In [1]: import numpy as np

In [2]: from numpy import linalg as LA

In [3]: np.set_printoptions(suppress=True, linewidth=160)

In [4]: def tidy(a):
   ...:     return np.round(a, 3) + 0
   ...: 

In [5]: X = np.load("sample3.npy")

In [6]: tidy(X)
Out[6]: 
array([[-0.712, -0.693, -0.114,  0.016],
       [ 0.356, -0.235, -0.716,  0.553],
       [-0.356,  0.467, -0.675, -0.446],
       [-0.489,  0.497,  0.137,  0.703]])

In [7]: C2 = X.T @ X

In [8]: tidy(np.diag(C2))
Out[8]: array([1., 1., 1., 1.])

In [9]: np.allclose(C2, C2.T)
Out[9]: True

In [10]: tidy(C2)
Out[10]: 
array([[1., 0., 0., 0.],
       [0., 1., 0., 0.],
       [0., 0., 1., 0.],
       [0., 0., 0., 1.]])

In [11]: (X @ X.T).shape
Out[11]: (4, 4)

In [12]: vec = np.array([0, 0, -2, 1])

In [13]: tidy((X * vec).sum(axis=1))
Out[13]: array([0.245, 1.985, 0.904, 0.429])

In [14]: tidy(X * vec)
Out[14]: 
array([[ 0.   ,  0.   ,  0.229,  0.016],
       [ 0.   ,  0.   ,  1.431,  0.553],
       [ 0.   ,  0.   ,  1.35 , -0.446],
       [ 0.   ,  0.   , -0.274,  0.703]])

In [15]: tidy(X @ vec)
Out[15]: array([0.245, 1.985, 0.904, 0.429])

In [16]: np.sign((X @ vec).round(6))
Out[16]: array([1., 1., 1., 1.])

In [17]: (X @ vec).argmax()
Out[17]: np.int64(1)

In [18]: tidy(LA.norm(X, axis=0))
Out[18]: array([1., 1., 1., 1.])

In [19]: tidy(LA.norm(X, axis=1))
Out[19]: array([1., 1., 1., 1.])

In [20]: tidy(LA.norm(X, 2))
Out[20]: np.float64(1.0)

In [21]: tidy(LA.norm(X, 1)), tidy(LA.norm(X, np.inf))
Out[21]: (np.float64(1.913), np.float64(1.945))

In [22]: rng = np.random.default_rng(9707)

In [23]: labels = rng.permutation(4)

In [24]: labels
Out[24]: array([1, 0, 3, 2])

In [25]: other = X[labels][:, labels]

In [26]: tidy(LA.det(other)), tidy(LA.det(X[labels]))
Out[26]: (np.float64(-1.0), np.float64(-1.0))

In [27]: tidy(np.trace(other))
Out[27]: np.float64(-0.919)

In [28]: W = np.array([[0, 1, 0, 1], [2, 1, 0, 0], [1, 1, 2, 1], [0, 0, 0, 0]])

In [29]: c = np.array([2, 1, 3, 0])

In [30]: H = np.maximum(X @ W + c, 0)

In [31]: (H > 0).mean(axis=0)
Out[31]: array([1.  , 0.75, 1.  , 0.  ])

In [32]: (H > 0).astype(int)
Out[32]: 
array([[1, 0, 1, 0],
       [1, 1, 1, 0],
       [1, 1, 1, 0],
       [1, 1, 1, 0]])

In [33]: tidy(H)
Out[33]: 
array([[0.5  , 0.   , 2.771, 0.   ],
       [0.815, 0.406, 1.569, 0.   ],
       [2.259, 0.436, 1.65 , 0.   ],
       [3.131, 1.145, 3.274, 0.   ]])

In [34]: LA.matrix_rank(H)
Out[34]: np.int64(3)

In [35]: cent = np.array([[-2, 2, -3], [2, 2, 0], [-2, 1, 1], [-1, 0, -1]])

In [36]: (H @ cent).round(6).argmax(axis=1)
Out[36]: array([1, 1, 1, 1])

In [37]: tidy(H @ cent)
Out[37]: 
array([[ -6.543,   3.772,   1.27 ],
       [ -3.956,   4.01 ,  -0.876],
       [ -6.945,   7.039,  -5.127],
       [-10.521,  11.826,  -6.119]])

In [38]: E = np.load("arr.npy")

In [39]: E
Out[39]: 
array([[ 0.02, -2.  ,  1.  ,  0.  ],
       [-2.  ,  0.02,  2.  , -1.  ],
       [-2.  ,  0.  ,  0.02,  3.  ],
       [ 0.  , -2.  ,  1.  ,  0.02]])

In [40]: vec = np.array([-3, 3, -3, -3])

In [41]: tidy(np.sort(np.abs(np.degrees(np.angle(LA.eigvals(X))))))
Out[41]: array([  0.   , 117.343, 117.343, 180.   ])

In [42]: vec = np.array([3, 2, 2, 1])

In [43]: (E @ vec).argmax()
Out[43]: np.int64(0)

In [44]: E @ (2 * vec)
Out[44]: array([-3.88, -5.92, -5.92, -3.96])

In [45]: E * vec
Out[45]: 
array([[ 0.06, -4.  ,  2.  ,  0.  ],
       [-6.  ,  0.04,  4.  , -1.  ],
       [-6.  ,  0.  ,  0.04,  3.  ],
       [ 0.  , -4.  ,  2.  ,  0.02]])

In [46]: LA.norm(E @ vec) <= LA.norm(E, 2) * LA.norm(vec) + 1e-9
Out[46]: np.True_

In [47]: left, sig, Vh = LA.svd(E)

In [48]: tidy(sig)
Out[48]: array([3.673, 3.447, 2.575, 0.003])

In [49]: other = left[:, :3] @ np.diag(sig[:3]) @ Vh[:3]

In [50]: tidy(LA.norm(E - other, 2)), tidy(sig[3])
Out[50]: (np.float64(0.003), np.float64(0.003))

In [51]: LA.matrix_rank(other)
Out[51]: np.int64(3)

In [52]: np.unravel_index(np.abs(E).argmax(), E.shape)
Out[52]: (np.int64(2), np.int64(3))

In [53]: np.diff(E, axis=0)
Out[53]: 
array([[-2.02,  2.02,  1.  , -1.  ],
       [ 0.  , -0.02, -1.98,  4.  ],
       [ 2.  , -2.  ,  0.98, -2.98]])

In [54]: C2 = E.T @ E

In [55]: tidy(LA.eigvalsh(C2)[::-1])
Out[55]: array([13.49 , 11.88 ,  6.631,  0.   ])

In [56]: tidy(LA.svd(E, compute_uv=False) ** 2)
Out[56]: array([13.49 , 11.88 ,  6.631,  0.   ])

In [57]: tidy(np.trace(C2)), tidy((E ** 2).sum())
Out[57]: (np.float64(32.002), np.float64(32.002))
